$ ipython --no-banner

In [1]: import numpy as np

In [2]: import numpy.linalg as la

In [3]: np.set_printoptions(precision=1, suppress=True, linewidth=200, sign=" ")

In [4]: W0 = np.maximum(np.array([[1],
   ...:     [-1],
   ...:     [-2],
   ...:     [-1],
   ...:     [0],
   ...:     [0],
   ...:     [0],
   ...:     [1],
   ...:     [0],
   ...:     [-2],
   ...:     [2],
   ...:     [1],
   ...:     [2],
   ...:     [2],
   ...:     [2],
   ...:     [0],
   ...:     [-1],
   ...:     [-2],
   ...:     [-2],
   ...:     [2],
   ...:     [0],
   ...:     [2],
   ...:     [-2],
   ...:     [-1],
   ...:     [-2]]) @ np.array([[1, -3, 1, 3]]) + np.array([1, 3, 2, 1]), 0)

In [5]: print(W0)
[[ 2  0  3  4]
 [ 0  6  1  0]
 [ 0  9  0  0]
 [ 0  6  1  0]
 [ 1  3  2  1]
 [ 1  3  2  1]
 [ 1  3  2  1]
 [ 2  0  3  4]
 [ 1  3  2  1]
 [ 0  9  0  0]
 [ 3  0  4  7]
 [ 2  0  3  4]
 [ 3  0  4  7]
 [ 3  0  4  7]
 [ 3  0  4  7]
 [ 1  3  2  1]
 [ 0  6  1  0]
 [ 0  9  0  0]
 [ 0  9  0  0]
 [ 3  0  4  7]
 [ 1  3  2  1]
 [ 3  0  4  7]
 [ 0  9  0  0]
 [ 0  6  1  0]
 [ 0  9  0  0]]

In [6]: t = np.radians(45)

In [7]: r_ = np.eye(4)

In [8]: r_[3, 3] = r_[0, 0] = np.cos(t)

In [9]: r_[3, 0], r_[0, 3] = -np.sin(t), np.sin(t)

In [10]: r_
Out[10]: 
array([[ 0.7,  0. ,  0. ,  0.7],
       [ 0. ,  1. ,  0. ,  0. ],
       [ 0. ,  0. ,  1. ,  0. ],
       [-0.7,  0. ,  0. ,  0.7]])

In [11]: M2 = W0 @ r_.T

In [12]: M2.round(1) + 0
Out[12]: 
array([[ 4.2,  0. ,  3. ,  1.4],
       [ 0. ,  6. ,  1. ,  0. ],
       [ 0. ,  9. ,  0. ,  0. ],
       [ 0. ,  6. ,  1. ,  0. ],
       [ 1.4,  3. ,  2. ,  0. ],
       [ 1.4,  3. ,  2. ,  0. ],
       [ 1.4,  3. ,  2. ,  0. ],
       [ 4.2,  0. ,  3. ,  1.4],
       [ 1.4,  3. ,  2. ,  0. ],
       [ 0. ,  9. ,  0. ,  0. ],
       [ 7.1,  0. ,  4. ,  2.8],
       [ 4.2,  0. ,  3. ,  1.4],
       [ 7.1,  0. ,  4. ,  2.8],
       [ 7.1,  0. ,  4. ,  2.8],
       [ 7.1,  0. ,  4. ,  2.8],
       [ 1.4,  3. ,  2. ,  0. ],
       [ 0. ,  6. ,  1. ,  0. ],
       [ 0. ,  9. ,  0. ,  0. ],
       [ 0. ,  9. ,  0. ,  0. ],
       [ 7.1,  0. ,  4. ,  2.8],
       [ 1.4,  3. ,  2. ,  0. ],
       [ 7.1,  0. ,  4. ,  2.8],
       [ 0. ,  9. ,  0. ,  0. ],
       [ 0. ,  6. ,  1. ,  0. ],
       [ 0. ,  9. ,  0. ,  0. ]])

In [13]: np.allclose(W0 @ W0.T, M2 @ M2.T)
Out[13]: True

In [14]: np.allclose(la.norm(W0, axis=1), la.norm(M2, axis=1))
Out[14]: True

In [15]: P = W0 @ la.solve(W0.T @ W0, W0.T)

In [16]: np.allclose(P @ P, P)
Out[16]: True

In [17]: print(np.round(P @ W0[:, 3], 1) + 0)
[ 4.  0.  0.  0.  1.  1.  1.  4.  1.  0.  7.  4.  7.  7.  7.  1.  0.  0.  0.  7.  1.  7.  0.  0.  0.]

In [18]: M2 = np.c_[W0[:, :1] @ np.array([[-3]]), np.array([3, 3, 2, 2, 0, 3, 1, 1, 3, 0, 2, 1, 1, 0, 3, 3, 1, 0, 0, 0, 1, 2, 3, 3, 1])]

In [19]: M2
Out[19]: 
array([[-6,  3],
       [ 0,  3],
       [ 0,  2],
       [ 0,  2],
       [-3,  0],
       [-3,  3],
       [-3,  1],
       [-6,  1],
       [-3,  3],
       [ 0,  0],
       [-9,  2],
       [-6,  1],
       [-9,  1],
       [-9,  0],
       [-9,  3],
       [-3,  3],
       [ 0,  1],
       [ 0,  0],
       [ 0,  0],
       [-9,  0],
       [-3,  1],
       [-9,  2],
       [ 0,  3],
       [ 0,  3],
       [ 0,  1]])

In [20]: np.round(la.lstsq(W0, M2[:, 0])[0], 1) + 0
Out[20]: array([-3.,  0.,  0.,  0.])

In [21]: la.matrix_rank(np.c_[W0, M2])
Out[21]: np.int64(5)

In [22]: print(la.norm(la.qr(W0)[0].T @ M2, axis=0) ** 2 / ((M2 ** 2).sum(axis=0) + 1e-12))
[ 1.   0.7]
